% ipython --no-banner

In [1]: import numpy as np

In [2]: import numpy.linalg as la

In [3]: np.set_printoptions(suppress=True, linewidth=200)

In [4]: feats = np.array([[1, -2, 2, 6, 1, 7, -2],
   ...:     [7, 4, 8, 12, 7, 13, 4],
   ...:     [1, -2, 2, 6, 1, 7, -2],
   ...:     [-1, -4, 0, 4, -1, 5, -4],
   ...:     [4, 1, 5, 9, 4, 10, 1],
   ...:     [8, 5, 9, 13, 8, 14, 5],
   ...:     [3, 0, 4, 8, 3, 9, 0],
   ...:     [5, 2, 6, 10, 5, 11, 2]])

In [5]: # rank 2

In [6]: rk = la.matrix_rank(feats)

In [7]: rk
Out[7]: np.int64(2)

In [8]: null = la.svd(feats)[2][rk:].T

In [9]: [int(la.matrix_rank(feats[:, :j + 1])) for j in range(7)]
Out[9]: [1, 2, 2, 2, 2, 2, 2]

In [10]: np.allclose(feats @ null, 0)
Out[10]: True

In [11]: la.matrix_rank(feats.T @ feats), la.matrix_rank(feats @ feats.T)
Out[11]: (np.int64(2), np.int64(2))

In [12]: la.cond(feats) > 100
Out[12]: np.True_

In [13]: left, sigma, Vh = la.svd(feats)

In [14]: evecs = Vh[:(sigma > 1e-8).sum()]

In [15]: rng = np.random.default_rng(6552)

In [16]: x0 = feats[2] + 2 * feats[3] + rng.integers(2) * np.eye(7)[4]

In [17]: x0
Out[17]: array([ -1., -10.,   2.,  14.,   0.,  17., -10.])

In [18]: np.round(evecs.T @ evecs, 2)
Out[18]: 
array([[ 0.15,  0.19,  0.14,  0.1 ,  0.15,  0.08,  0.19],
       [ 0.19,  0.34,  0.14, -0.07,  0.19, -0.12,  0.34],
       [ 0.14,  0.14,  0.14,  0.15,  0.14,  0.15,  0.14],
       [ 0.1 , -0.07,  0.15,  0.37,  0.1 ,  0.43, -0.07],
       [ 0.15,  0.19,  0.14,  0.1 ,  0.15,  0.08,  0.19],
       [ 0.08, -0.12,  0.15,  0.43,  0.08,  0.5 , -0.12],
       [ 0.19,  0.34,  0.14, -0.07,  0.19, -0.12,  0.34]])

In [19]: np.round(np.diag(evecs.T @ evecs), 2)
Out[19]: array([0.15, 0.34, 0.14, 0.37, 0.15, 0.5 , 0.34])

In [20]: la.matrix_rank(np.vstack([feats, x0]))
Out[20]: np.int64(3)
